In [1]: import numpy as np

In [2]: np.set_printoptions(suppress=True, linewidth=140)

In [3]: m1 = np.load("test13.npy")

In [4]: m1
Out[4]: 
array([[ 0.66, -0.37, -0.74, -4.6 ,  0.25,  1.88],
       [-0.65,  0.94,  0.7 , -3.39, -0.88, -4.98],
       [ 1.77, -1.01, -1.2 ,  3.46, -0.33,  0.35],
       [-0.28, -0.24, -0.14, -0.03,  0.  ,  1.48],
       [-0.32,  1.01,  0.41, -0.36,  0.69, -1.4 ],
       [ 0.5 , -0.55,  0.86,  2.02, -0.11, -1.26],
       [-0.05, -0.25,  0.55, -0.97,  0.04,  0.07],
       [ 0.51,  0.73, -1.83,  3.19,  0.47, -0.09],
       [ 0.12, -0.97,  1.09, -3.04, -0.62, -0.21],
       [-0.23, -0.43,  1.3 , -0.9 ,  0.29, -2.18],
       [-1.14, -0.78, -1.36, -1.46,  0.48, -0.6 ],
       [ 0.8 , -0.35,  1.07, -2.75,  1.06,  1.97],
       [ 0.41,  0.64,  1.59, -3.75, -0.31, -1.15],
       [ 0.72,  0.05, -2.64, -0.32, -0.19, -1.48],
       [ 0.03,  0.75,  2.59,  1.41, -0.54,  0.16],
       [ 1.03,  0.33, -0.03,  0.93,  0.35,  0.5 ],
       [-0.79,  0.68, -1.07,  2.39, -0.27, -0.49],
       [ 2.3 ,  0.22, -1.92, -0.55,  0.31, -1.01],
       [ 1.1 ,  0.14,  0.68, -3.12, -1.38, -0.62],
       [-0.18, -0.48,  1.21,  1.12,  0.17, -1.16],
       [ 1.92,  0.22, -0.23,  3.18, -0.55,  1.61]])

In [5]: cov = np.cov(m1, rowvar=False)

In [6]: np.argwhere(np.triu(np.abs(np.corrcoef(m1.T)) > 0.8, 1))
Out[6]: array([], shape=(0, 2), dtype=int64)

In [7]: np.round(np.polyfit(m1[:, 2], m1[:, 4], 1), 2)
Out[7]: array([-0.09, -0.05])

In [8]: cov.round(2)
Out[8]: 
array([[ 0.8 , -0.05, -0.32,  0.45, -0.05,  0.51],
       [-0.05,  0.39,  0.04,  0.09, -0.04, -0.31],
       [-0.32,  0.04,  1.8 , -0.88, -0.16, -0.2 ],
       [ 0.45,  0.09, -0.88,  6.06,  0.1 ,  0.63],
       [-0.05, -0.04, -0.16,  0.1 ,  0.32,  0.25],
       [ 0.51, -0.31, -0.2 ,  0.63,  0.25,  2.45]])

In [9]: np.round(np.corrcoef(m1.T), 2)
Out[9]: 
array([[ 1.  , -0.09, -0.27,  0.2 , -0.09,  0.36],
       [-0.09,  1.  ,  0.05,  0.06, -0.11, -0.31],
       [-0.27,  0.05,  1.  , -0.27, -0.21, -0.09],
       [ 0.2 ,  0.06, -0.27,  1.  ,  0.07,  0.16],
       [-0.09, -0.11, -0.21,  0.07,  1.  ,  0.29],
       [ 0.36, -0.31, -0.09,  0.16,  0.29,  1.  ]])

In [10]: np.median(m1, axis=0)
Out[10]: array([ 0.41,  0.05,  0.41, -0.36,  0.  , -0.49])

In [11]: x0 = np.array([0, 1, 3, 1, 1, 2])

In [12]: y = m1 @ x0

In [13]: b, lr = np.zeros(6), 1 / np.linalg.norm(m1, 2) ** 2

In [14]: for i in range(20):
    ...:     b -= lr * m1.T @ (m1 @ b - y)
    ...:     if i % 5 == 0: print(i, round(np.linalg.norm(m1 @ b - y), 2))
    ...: 
0 15.87
5 4.44
10 2.45
15 1.86

In [15]: round(float(np.linalg.cond(m1)), 2)
Out[15]: 5.12

In [16]: Q, vecs = np.linalg.qr(m1[:, :1])[0], np.linalg.qr(m1[:, 1:])[0]

In [17]: sv = np.linalg.svd(Q.T @ vecs, compute_uv=False)

In [18]: (sv > 0.9).sum()
Out[18]: np.int64(0)

In [19]: np.round(np.degrees(np.arccos(sv.clip(0, 1))), 2)
Out[19]: array([67.38])

In [20]: sv.round(2)
Out[20]: array([0.38])

In [21]: E = np.load("m.npy")

In [22]: E.round(2) + 0
Out[22]: 
array([[-0.2 , -0.04,  2.34, -1.87],
       [ 1.92, -0.61,  1.79, -1.31],
       [-2.15,  0.67, -1.61,  1.16],
       [ 0.62, -0.08, -2.28,  1.84],
       [-0.92,  0.17,  2.21, -1.8 ],
       [ 1.83, -0.59,  1.86, -1.37],
       [ 2.47, -0.74,  1.27, -0.87],
       [ 2.55, -0.76,  1.15, -0.76],
       [-2.86,  0.79,  0.28, -0.38],
       [-2.14,  0.66, -1.62,  1.16],
       [-0.87,  0.33, -2.26,  1.74],
       [-0.12,  0.13, -2.35,  1.86],
       [ 0.  ,  0.1 , -2.35,  1.86],
       [-0.79,  0.13,  2.25, -1.82]])

In [23]: Xc = (m1 - m1.mean(axis=0)) / m1.std(axis=0)

In [24]: np.argwhere(np.abs(Xc) > 2)
Out[24]: 
array([[ 1,  5],
       [11,  4],
       [13,  2],
       [17,  0],
       [18,  4]])

In [25]: b = np.linalg.lstsq(np.delete(Xc, 2, axis=1), Xc[:, 2])[0]

In [26]: b.round(2)
Out[26]: array([-0.29,  0.05, -0.21, -0.25,  0.13])

In [27]: np.abs(b).argmax()
Out[27]: np.int64(0)
